$ ipython --no-banner

In [1]: import numpy as np

In [2]: from numpy import linalg as LA

In [3]: np.set_printoptions(suppress=True, linewidth=120)

In [4]: E = np.load("arr.npy")

In [5]: print(E)
[[ 5 -2 -4]
 [ 9 -7  1]
 [ 8 -3  6]
 [10 -1  9]
 [15  0 12]
 [13  0 16]
 [18  0 13]
 [18  3 14]
 [23  6 16]
 [21  2 18]
 [22  3 15]
 [24  8 11]
 [20  8 13]
 [19 13 13]
 [15 14 16]]

In [6]: M2 = np.c_[E[:, :2] @ np.array([[1, 1], [2, 2]]), np.array([-2, 0, -3, 0, 0, 2, -2, -2, 0, 3, -1, 3, -2, -3, -2])]

In [7]: print(M2)
[[ 1  1 -2]
 [-5 -5  0]
 [ 2  2 -3]
 [ 8  8  0]
 [15 15  0]
 [13 13  2]
 [18 18 -2]
 [24 24 -2]
 [35 35  0]
 [25 25  3]
 [28 28 -1]
 [40 40  3]
 [36 36 -2]
 [45 45 -3]
 [43 43 -2]]

In [8]: print(LA.matrix_rank(M2))
2

In [9]: print(LA.matrix_rank(np.c_[E, M2]))
4

In [10]: A = np.load("layer14.npy")

In [11]: print(A)
[[ 1 -1]
 [ 1  0]
 [ 1  1]
 [ 1  2]]

In [12]: M2 = np.c_[A[:, :1] @ np.array([[6]]), np.array([2, 2, 3, 2])]

In [13]: print(M2)
[[6 2]
 [6 2]
 [6 3]
 [6 2]]

In [14]: print(LA.matrix_rank(M2))
2

In [15]: print(np.round(LA.norm(M2 - A @ LA.lstsq(A, M2)[0], axis=0), 1) + 0)
[0.  0.8]

In [16]: print(np.round(LA.lstsq(A, M2[:, 0])[0], 1) + 0)
[6. 0.]

In [17]: x0 = np.array([3, 1])

In [18]: print(M2 @ x0)
[20 20 21 20]

In [19]: print(M2 * x0)
[[18  2]
 [18  2]
 [18  3]
 [18  2]]

In [20]: print(LA.norm(M2 @ x0) <= LA.norm(M2, 2) * LA.norm(x0) + 1e-9)
True

In [21]: print(M2 @ np.eye(2)[1])
[2. 2. 3. 2.]

In [22]: print((M2 * x0).sum(axis=1))
[20 20 21 20]

In [23]: P = A @ LA.solve(A.T @ A, A.T)

In [24]: print(np.round((np.eye(4) - P) @ A, 1) + 0)
[[0. 0.]
 [0. 0.]
 [0. 0.]
 [0. 0.]]

In [25]: print(np.round(LA.eigvalsh(P), 1) + 0)
[0. 0. 1. 1.]

In [26]: print(np.trace(P))
2.0

In [27]: print(LA.matrix_rank(np.eye(4) - P))
2

In [28]: print(P.round(1))
[[ 0.7  0.4  0.1 -0.2]
 [ 0.4  0.3  0.2  0.1]
 [ 0.1  0.2  0.3  0.4]
 [-0.2  0.1  0.4  0.7]]

In [29]: O, evecs = LA.qr(A[:, :1])[0], LA.qr(A[:, 1:])[0]

In [30]: sigma = LA.svd(O.T @ evecs, compute_uv=False)

In [31]: print(np.round(LA.norm(O @ O.T - evecs @ evecs.T, 2), 1))
0.9

In [32]: print(np.round(np.degrees(np.arccos(sigma.clip(0, 1))), 1))
[65.9]

In [33]: M = np.load("run18.npy")

In [34]: print(M.round(1))
[[ 2.4 -0.7 -0.8]
 [-0.7  0.7 -0.7]
 [-0.8 -0.7  1.9]]

In [35]: print(np.round(np.poly(M), 1))
[ 1. -5.  6.  0.]

In [36]: print(round(np.einsum("ij,ji->", M, M), 1))
13.0

In [37]: print(round(LA.det(M[::-1]), 1))
0.0
